>>> import numpy as np
>>> np.set_printoptions(suppress=True, linewidth=140)
>>> def rnd(a):
...     return np.round(a, 1) + 0
... 
>>> K = np.loadtxt("layer13.csv", delimiter=",")
>>> K
array([[ 1., -2.,  1., -2.],
       [-2., -3., -2., -3.],
       [ 1., -2.,  1., -2.],
       [-2., -3., -2., -3.]])
>>> Uu, s, Vt = np.linalg.svd(K)
>>> vecs = Vt[:(s > 1e-8).sum()]
>>> rng = np.random.default_rng(373)
>>> x = K[0] + 3 * K[1] + rng.integers(2) * np.eye(4)[3]
>>> x
array([ -5., -11.,  -5., -10.])
>>> print(rnd(np.linalg.norm(x - vecs.T @ vecs @ x)))
0.7
>>> np.allclose(vecs.T @ vecs @ x, x)
False
>>> x = np.array([1, 0, 0, 1])
>>> K @ (2 * x)
array([ -2., -10.,  -2., -10.])
>>> K @ np.ones(4)
array([ -2., -10.,  -2., -10.])
>>> K @ np.eye(4)[2]
array([ 1., -2.,  1., -2.])
>>> rnd(np.linalg.norm(K, 2) / np.linalg.norm(K))
np.float64(0.9)
>>> np.linalg.matrix_rank(K, rtol=0.1)
np.int64(2)
>>> A = np.load("arr.npy")
>>> A
array([[ 0.6,  0. , -0.1,  0.2,  0.5, -0.4, -0.2,  0.1],
       [ 0. , -0.4,  0.1, -0.4, -0.2,  0. ,  0.5, -0.5],
       [ 1.7,  1.9,  0.1,  3.2,  3.1, -0.5, -1.6, -0.1],
       [ 1.1,  1.1,  0.3,  2.3,  2.2, -0.2, -0.8,  0.2],
       [ 0.5,  0.6,  0.7,  1.1,  1.3, -0.1, -0.6,  0.4],
       [ 0.4, -0.2,  0.2,  0. ,  0.9,  0.1, -0.5, -0.3],
       [ 0.5,  1.5, -0.1,  1.9,  1.9, -0.1, -1.4,  0.1],
       [ 1. ,  0.6,  0. ,  1.2,  1.2,  0.3, -1. ,  0.1],
       [-0.9, -0.6,  0.1, -1.3, -1.6, -0.7,  0.2, -0.2],
       [-1.5, -1.3, -0.1, -3.1, -3.5,  0. ,  1.4, -0.2],
       [ 2.1,  1.6,  0.5,  3.7,  3.8, -0.3, -1.9,  0.1],
       [-0.7,  0. ,  0.2, -0.2,  0. ,  0. , -0.2,  0.2],
       [-1.4, -1.3, -0.1, -2.5, -2.7, -0.2,  1.1, -0.3],
       [ 0.6,  0.9, -0.1,  1. ,  0.9,  0.3, -0.8,  0.2],
       [-1.9, -1.9, -0.1, -3.8, -3.5, -0.1,  1.4,  0. ],
       [-0.9, -0.8,  0.3, -2.1, -1.8,  0.1,  1.1,  0.2],
       [ 0. , -0.2,  0.1, -0.7,  0.1, -0.2,  0.4,  0.2],
       [ 0.1,  0.1, -0.5,  0.9,  0.6,  0.2, -0.3, -0.1],
       [ 0. ,  0.7, -0.3,  0.4,  0.7,  0.2,  0.1,  0. ],
       [-0.6, -0.8, -0.2, -1.1, -1.3, -0.2,  0.2,  0.4],
       [-0.8, -0.7, -0.2, -0.8, -1.2,  0. ,  1.1,  0. ],
       [ 0.2, -0.1,  0. ,  0. , -0.3,  0.2,  0. ,  0.1],
       [ 0. ,  0.2,  0.1,  0.3,  0.3,  0.1, -0.3,  0.6],
       [ 0.6,  0.5,  0. ,  1.3,  1.1, -0.2, -0.7, -0.1],
       [ 0.2,  0.2,  0. , -0.6, -0.8,  0. ,  0.3, -0.2],
       [ 0.4,  0.4,  0.1, -0.9, -0.5,  0.3,  0.1,  0.1],
       [-1.4, -1.9,  0.8, -2.9, -3. , -0.4,  1.6,  0.1],
       [ 0. ,  0.2,  0.1, -0.9, -1. , -0.1,  0.6,  0.2],
       [-1. , -1.3, -0.1, -1.8, -2.3,  0.2,  1.3,  0.2],
       [-0.7,  0.2,  0.1,  0.1, -0.4,  0.3,  0.6, -0.2],
       [-0.5, -1. ,  0.2, -1.8, -1.3,  0.5,  1.2, -0.1],
       [ 0.1,  0.4, -0.1,  0.4,  0.3, -0.1,  0.3, -0.4],
       [-0.8, -1.9, -0.1, -2.8, -2.4, -0.3,  1.1,  0.3],
       [ 1.4,  1.8,  0.5,  3.6,  3.4,  0.4, -2. , -0.1],
       [ 1.3,  1.1,  0.3,  1.3,  1.8, -0.1, -0.8,  0.1],
       [-0.3,  0.1, -0.2, -0.3, -0.3, -0.6, -0.5, -0.5],
       [-0.2, -0.6, -0.1,  0.2,  0. , -0.6, -0.3,  0.1],
       [-1.6, -2. , -0.2, -3.5, -3.3, -0.2,  2. , -0.1],
       [-0.2,  0.4, -0.2,  0.1, -0.4, -0.2,  0. , -0.1],
       [-1.4, -0.8,  0.1, -1.4, -1.8, -0.3,  0.5,  0.1],
       [-1.5, -1.7,  0.4, -3.1, -3.3, -0.1,  2.1, -0.2],
       [-0.5,  0.1, -0.3, -0.6, -0.6, -0.1,  0.1,  0.3],
       [ 0.1,  0. ,  0.3,  0.1,  0.6,  0.2, -0.3, -0.1],
       [-0.7, -1.1, -0.4, -1.4, -1.1,  0.3,  1.2, -0.3],
       [-0.3, -0.3,  0. , -0.4,  0.1, -0.3, -0.1, -0.5],
       [ 0.7,  0.7, -0.1,  0.8,  1.1, -0.1, -0.5, -0.9],
       [-0.5,  0. , -0.4, -1.3, -0.9, -0.2,  0.2, -0.1],
       [-0.2, -0.1,  0.1, -0.8, -0.2,  0.1,  0.3, -0.1],
       [ 0.6,  0.6, -0.2,  0.4,  1.2, -0.3, -0.3,  0.3]])
>>> T = A.reshape(49, 2, -1)
>>> print(np.einsum("ihd,jhd->hij", T, T).shape)
(2, 49, 49)
